In [1]: import numpy as np

In [2]: np.set_printoptions(suppress=True, linewidth=160)

In [3]: data = np.loadtxt("arr.csv", delimiter=",")

In [4]: print(data)
[[ 1.8  -1.8   0.63  0.    4.01 -2.72  2.14]
 [-3.6   3.6   0.52  0.    0.57  1.76 -4.41]
 [ 2.17 -2.17  0.84  0.    4.62 -3.32  2.71]
 [-0.17  0.17  2.63  0.    6.42 -3.94  0.97]
 [ 0.3  -0.3  -1.21  0.   -0.2   1.05 -0.76]
 [-1.58  1.58  1.43  0.    3.42 -1.13 -1.44]
 [-1.31  1.31 -1.78  0.   -2.2   3.14 -3.04]
 [-0.32  0.32  0.03  0.    1.67 -0.19 -0.76]
 [-2.05  2.05  1.89  0.    3.97 -1.41 -1.73]
 [-0.2   0.2   2.84  0.    6.79 -4.22  1.07]
 [-2.41  2.41  2.09  0.    4.12 -1.4  -2.03]
 [-4.59  4.59  0.37  0.   -0.28  2.75 -5.68]
 [-2.31  2.31 -1.71  0.   -2.67  3.84 -4.2 ]
 [-1.88  1.88  2.05  0.    4.36 -1.76 -1.43]
 [-0.06  0.06  4.67  0.   10.17 -6.89  2.33]
 [-3.2   3.2  -0.59  0.   -1.19  2.99 -4.6 ]
 [-2.14  2.14  0.55  0.    1.51  0.54 -2.64]
 [ 2.   -2.    4.51  0.   11.12 -8.31  4.71]
 [ 1.47 -1.47  1.54  0.    5.44 -3.72  2.28]
 [ 0.21 -0.21 -0.33  0.    1.33 -0.1  -0.35]
 [-1.03  1.03  5.47  0.   11.03 -7.24  1.65]
 [ 0.18 -0.18  0.94  0.    3.59 -1.86  0.38]
 [-0.98  0.98  3.34  0.    7.22 -4.29  0.43]
 [-1.01  1.01  0.53  0.    2.14 -0.33 -1.3 ]]

In [5]: print(np.linalg.matrix_rank(data, rtol=0.1))
3

In [6]: print(round(np.linalg.norm(data, 2) / np.linalg.norm(data), 2))
0.88

In [7]: print([round(float(x), 2) for x in np.linalg.svd(data, compute_uv=False)[:3]])
[33.32, 17.92, 3.44]

In [8]: print(np.argsort(-np.linalg.norm(data, axis=0).round(6), kind="stable")[:3])
[4 5 6]

In [9]: print(np.abs(data).max())
11.12

In [10]: print(data.shape)
(24, 7)

In [11]: np.linalg.rank(data)
Traceback (most recent call last):
  Cell In[11], line 1
    np.linalg.rank(data)
AttributeError: module 'numpy.linalg' has no attribute 'rank'


In [12]: print(np.round(np.linalg.svd(data, compute_uv=False), 2) + 0)
[33.32 17.92  3.44  0.02  0.01  0.    0.  ]

In [13]: data[24]
Traceback (most recent call last):
  Cell In[13], line 1
    data[24]
IndexError: index 24 is out of bounds for axis 0 with size 24


In [14]: print(np.round(data.mean(axis=0), 2))
[-0.86  0.86  1.3   0.    3.62 -1.53 -0.65]

In [15]: print(np.round(np.linalg.norm(data), 2))
37.98

In [16]: print(round(float(np.linalg.norm(data, 1)), 2), round(float(np.linalg.norm(data, np.inf)), 2))
100.04 32.65

In [17]: print(np.round(np.linalg.norm(data[13] - data[2]), 2))
7.34

In [18]: print(round(float(np.linalg.norm(data) ** 2 / np.linalg.norm(data, 2) ** 2), 2))
1.3

In [19]: print(round(float(np.linalg.norm(data[13], 1)), 2), np.round(np.linalg.norm(data[13], np.inf), 2))
13.36 4.36

In [20]: print(round(float(np.linalg.norm(data, 2)), 2))
33.32

In [21]: print(round(data[13] @ data[2], 2))
15.67

In [22]: print(np.round(np.linalg.norm(data, axis=0), 2))
[ 9.46  9.46 11.21  0.   25.63 17.62 13.07]

In [23]: th = np.radians(60)

In [24]: R = np.eye(7)

In [25]: R[6, 6] = R[3, 3] = np.cos(th)

In [26]: R[6, 3], R[3, 6] = -np.sin(th), np.sin(th)

In [27]: print(R.round(2))
[[ 1.    0.    0.    0.    0.    0.    0.  ]
 [ 0.    1.    0.    0.    0.    0.    0.  ]
 [ 0.    0.    1.    0.    0.    0.    0.  ]
 [ 0.    0.    0.    0.5   0.    0.    0.87]
 [ 0.    0.    0.    0.    1.    0.    0.  ]
 [ 0.    0.    0.    0.    0.    1.    0.  ]
 [ 0.    0.    0.   -0.87  0.    0.    0.5 ]]

In [28]: A2 = data @ R.T

In [29]: print(np.allclose(data @ data.T, A2 @ A2.T))
True

In [30]: print(np.round(np.linalg.svd(data, compute_uv=False), 2) + 0, np.round(np.linalg.svd(A2, compute_uv=False), 2) + 0)
[33.32 17.92  3.44  0.02  0.01  0.    0.  ] [33.32 17.92  3.44  0.02  0.01  0.    0.  ]

In [31]: print(np.round(np.abs(A2 - data).max(axis=0), 2))
[0.   0.   0.   4.92 0.   0.   2.84]

In [32]: K = np.loadtxt("run16.csv", delimiter=",")

In [33]: print(K)
[[6. 0. 5. 5. 0. 0. 5. 5.]
 [0. 6. 0. 0. 5. 5. 0. 0.]
 [5. 0. 6. 5. 0. 0. 5. 5.]
 [5. 0. 5. 6. 0. 0. 5. 5.]
 [0. 5. 0. 0. 6. 5. 0. 0.]
 [0. 5. 0. 0. 5. 6. 0. 0.]
 [5. 0. 5. 5. 0. 0. 6. 5.]
 [5. 0. 5. 5. 0. 0. 5. 6.]]

In [34]: r0 = np.array([-1, 2, 2])

In [35]: print(np.cross(K[1, :3], K[3, :3]))
[ 30.   0. -30.]

In [36]: print(np.polyval(r0, K[1]))
[  2. -22.   2.   2. -13. -13.   2.   2.]

In [37]: print(np.convolve(K[1], r0))
[ 0. -6. 12. 12. -5.  5. 20. 10.  0.  0.]

In [38]: blk = np.stack([K, -2 * K, K[::-1]])

In [39]: print(np.linalg.matrix_rank(blk.reshape(3, -1)))
2

In [40]: print(np.linalg.matrix_rank(blk))
[8 8 8]

In [41]: print(np.round(np.linalg.det(blk), 2))
[   416. 106496.    416.]
